% python3 -q
>>> import numpy as np
>>> np.set_printoptions(precision=2, suppress=True, linewidth=120, legacy="1.25")
>>> def rnd(a):
...     return np.round(a, 2) + 0
... 
>>> m1 = np.load("out7.npy")
>>> m1
array([[ 1.,  0.,  0.,  0.,  0.,  0.,  0.,  0.],
       [ 0.,  1.,  0.,  0.,  0.,  0.,  0.,  0.],
       [ 0.,  0.,  0.,  1.,  0.,  0.,  0.,  0.],
       [ 0.,  0., -1.,  0.,  0.,  0.,  0.,  0.],
       [ 0.,  0.,  0.,  0.,  1.,  0.,  0.,  0.],
       [ 0.,  0.,  0.,  0.,  0.,  1.,  0.,  0.],
       [ 0.,  0.,  0.,  0.,  0.,  0.,  1.,  0.],
       [ 0.,  0.,  0.,  0.,  0.,  0.,  0.,  1.]])
>>> (np.linalg.matrix_power((m1 != 0) + (m1.T != 0) + np.eye(8), 8) > 0).astype(int)
array([[1, 0, 0, 0, 0, 0, 0, 0],
       [0, 1, 0, 0, 0, 0, 0, 0],
       [0, 0, 1, 1, 0, 0, 0, 0],
       [0, 0, 1, 1, 0, 0, 0, 0],
       [0, 0, 0, 0, 1, 0, 0, 0],
       [0, 0, 0, 0, 0, 1, 0, 0],
       [0, 0, 0, 0, 0, 0, 1, 0],
       [0, 0, 0, 0, 0, 0, 0, 1]])
>>> rnd(np.sort(np.linalg.eigvals(m1).real))
array([0., 0., 1., 1., 1., 1., 1., 1.])
>>> Y = np.linalg.inv(m1)
>>> rnd(np.linalg.cond(m1))
1.0
>>> rnd(np.linalg.inv(Y))
array([[ 1.,  0.,  0.,  0.,  0.,  0.,  0.,  0.],
       [ 0.,  1.,  0.,  0.,  0.,  0.,  0.,  0.],
       [ 0.,  0.,  0.,  1.,  0.,  0.,  0.,  0.],
       [ 0.,  0., -1.,  0.,  0.,  0.,  0.,  0.],
       [ 0.,  0.,  0.,  0.,  1.,  0.,  0.,  0.],
       [ 0.,  0.,  0.,  0.,  0.,  1.,  0.,  0.],
       [ 0.,  0.,  0.,  0.,  0.,  0.,  1.,  0.],
       [ 0.,  0.,  0.,  0.,  0.,  0.,  0.,  1.]])
>>> rnd(np.linalg.det(m1) * np.linalg.det(Y))
1.0
>>> np.allclose(Y, m1.T)
True
>>> (np.abs(Y) > 1e-9).astype(int)
array([[1, 0, 0, 0, 0, 0, 0, 0],
       [0, 1, 0, 0, 0, 0, 0, 0],
       [0, 0, 0, 1, 0, 0, 0, 0],
       [0, 0, 1, 0, 0, 0, 0, 0],
       [0, 0, 0, 0, 1, 0, 0, 0],
       [0, 0, 0, 0, 0, 1, 0, 0],
       [0, 0, 0, 0, 0, 0, 1, 0],
       [0, 0, 0, 0, 0, 0, 0, 1]])
>>> m1 @ Y
array([[1., 0., 0., 0., 0., 0., 0., 0.],
       [0., 1., 0., 0., 0., 0., 0., 0.],
       [0., 0., 1., 0., 0., 0., 0., 0.],
       [0., 0., 0., 1., 0., 0., 0., 0.],
       [0., 0., 0., 0., 1., 0., 0., 0.],
       [0., 0., 0., 0., 0., 1., 0., 0.],
       [0., 0., 0., 0., 0., 0., 1., 0.],
       [0., 0., 0., 0., 0., 0., 0., 1.]])
>>> w1 = np.array([[0, 2, 2, 3, 0, 0],
...     [2, -2, -2, -3, 2, 2],
...     [2, 0, 1, 3, 0, 2],
...     [-1, -3, -1, -3, -3, -1],
...     [-3, -2, 2, -1, 0, 0],
...     [0, 0, -3, 1, 0, 2],
...     [0, 3, 1, 1, 3, 2],
...     [0, -1, -1, -3, -2, 2]])
>>> b = np.array([-3, -4, 4, 0, -3, 3])
>>> act = np.maximum(m1 @ w1 + b, 0)
>>> rnd((act > 0).mean(axis=0))
array([0.  , 0.  , 1.  , 0.38, 0.  , 1.  ])
>>> np.linalg.matrix_rank(act)
3
>>> W2 = np.array([[2, 2], [0, 1], [2, 0], [0, 2], [0, 2], [0, 2]])
>>> w1 @ W2
array([[  4,   8],
       [  0,   4],
       [  6,  14],
       [ -4, -19],
       [ -2, -10],
       [ -6,   6],
       [  2,  15],
       [ -2,  -7]])
>>> act @ W2
array([[12., 12.],
       [ 4., 10.],
       [ 6.,  4.],
       [ 6.,  2.],
       [12.,  6.],
       [ 2., 12.],
       [10., 12.],
       [ 6., 10.]])
>>> K = np.load("test18.npy")
>>> K
array([[ -5.24,   4.23,   9.79,   2.96,  -3.4 ],
       [-22.48,  -7.47,  -5.92,   6.93,  -2.58],
       [ -6.93,   2.13,   8.94,   3.28,  -3.04],
       [ -5.86,   2.9 ,  11.78,   3.57,  -2.66],
       [ 11.74,   9.24, -11.55, -13.26,   2.17],
       [ 11.73,   9.16, -12.09, -12.82,   1.81],
       [ 12.05,   9.  , -14.73, -11.7 ,   1.88],
       [ -4.81,   3.77,   9.21,   3.72,  -3.72],
       [ -7.53,   4.13,  13.01,   3.92,  -1.31],
       [ -4.57,   3.31,   9.86,   3.88,  -3.95],
       [ -6.45,   3.06,  10.77,   4.27,  -3.07]])
>>> cov = np.cov(K, rowvar=False)
>>> rnd(np.corrcoef(K[:, 4], K[:, 2])[0, 1])
-0.85
>>> print(cov.shape)
(5, 5)
>>> Y = np.c_[K[:, :3] @ np.array([[-1, 1, -1], [2, 0, 0], [0, -1, -1]]), np.array([-2, -1, -3, 1, 0, 1, -3, 3, -2, 1, 3])]
>>> rnd(Y)
array([[ 13.7 , -15.03,  -4.55,  -2.  ],
       [  7.54, -16.56,  28.4 ,  -1.  ],
       [ 11.19, -15.87,  -2.01,  -3.  ],
       [ 11.66, -17.64,  -5.92,   1.  ],
       [  6.74,  23.29,  -0.19,   0.  ],
       [  6.59,  23.82,   0.36,   1.  ],
       [  5.95,  26.78,   2.68,  -3.  ],
       [ 12.35, -14.02,  -4.4 ,   3.  ],
       [ 15.79, -20.54,  -5.48,  -2.  ],
       [ 11.19, -14.43,  -5.29,   1.  ],
       [ 12.57, -17.22,  -4.32,   3.  ]])
>>> rnd(np.linalg.norm(np.linalg.qr(K)[0].T @ Y, axis=0) ** 2 / ((Y ** 2).sum(axis=0) + 1e-12))
array([1.  , 1.  , 1.  , 0.18])
>>> print(rnd(np.linalg.lstsq(K, Y[:, 0])[0]))
[-1.  2.  0.  0.  0.]
>>> cen = K - K.mean(axis=0)
>>> left, sigma, vt = np.linalg.svd(cen, full_matrices=False)
>>> np.abs(left[:, 0]).argmax()
6
>>> print(rnd(sigma ** 2 / (sigma ** 2).sum()))
[0.81 0.18 0.   0.   0.  ]
>>> np.searchsorted(np.cumsum(sigma ** 2) / (sigma ** 2).sum(), 0.9) + 1
2
>>> np.abs(vt[0]).argmax()
0
>>> rnd(np.abs(vt[-1]))
array([0.43, 0.6 , 0.05, 0.36, 0.56])
>>> np.linalg.matrix_rank(cen)
5
>>> (np.sign(left[:, 0]) == np.sign(left[0, 0])).astype(int)
array([1, 1, 1, 1, 0, 0, 0, 1, 1, 1, 1])
>>> rnd(cen.mean(axis=0))
array([0., 0., 0., 0., 0.])
>>> proj = K @ np.linalg.solve(K.T @ K, K.T)
>>> print(np.allclose(proj @ proj, proj))
True
>>> rnd(np.diag(proj))
array([0.19, 0.99, 0.25, 0.23, 0.53, 0.39, 0.76, 0.31, 0.88, 0.33, 0.15])
>>> rng = np.random.default_rng(59)
>>> z = rng.permutation(8)
>>> Y = m1[:, z] * rng.choice([-1, 1], 8)
>>> print(Y)
[[-0. -0. -0. -0.  0. -0.  1.  0.]
 [-0. -0. -0. -0.  0. -0.  0.  1.]
 [-0. -0. -0. -1.  0. -0.  0.  0.]
 [-0.  1. -0. -0.  0. -0.  0.  0.]
 [-1. -0. -0. -0.  0. -0.  0.  0.]
 [-0. -0. -0. -0.  0. -1.  0.  0.]
 [-0. -0. -0. -0.  1. -0.  0.  0.]
 [-0. -0. -1. -0.  0. -0.  0.  0.]]
>>> left, _, vt = np.linalg.svd(m1.T @ Y)
>>> rnd(np.linalg.lstsq(m1, Y)[0])
array([[ 0.,  0.,  0.,  0.,  0.,  0.,  1.,  0.],
       [ 0.,  0.,  0.,  0.,  0.,  0.,  0.,  1.],
       [ 0., -1.,  0.,  0.,  0.,  0.,  0.,  0.],
       [ 0.,  0.,  0., -1.,  0.,  0.,  0.,  0.],
       [-1.,  0.,  0.,  0.,  0.,  0.,  0.,  0.],
       [ 0.,  0.,  0.,  0.,  0., -1.,  0.,  0.],
       [ 0.,  0.,  0.,  0.,  1.,  0.,  0.,  0.],
       [ 0.,  0., -1.,  0.,  0.,  0.,  0.,  0.]])
>>> left @ vt
array([[ 0.,  0.,  0.,  0.,  0.,  0.,  1.,  0.],
       [ 0.,  0.,  0.,  0.,  0.,  0.,  0.,  1.],
       [ 0., -1.,  0.,  0.,  0.,  0.,  0.,  0.],
       [ 0.,  0.,  0., -1.,  0.,  0.,  0.,  0.],
       [-1.,  0.,  0.,  0.,  0.,  0.,  0.,  0.],
       [ 0.,  0.,  0.,  0.,  0., -1.,  0.,  0.],
       [ 0.,  0.,  0.,  0.,  1.,  0.,  0.,  0.],
       [ 0.,  0., -1.,  0.,  0.,  0.,  0.,  0.]])
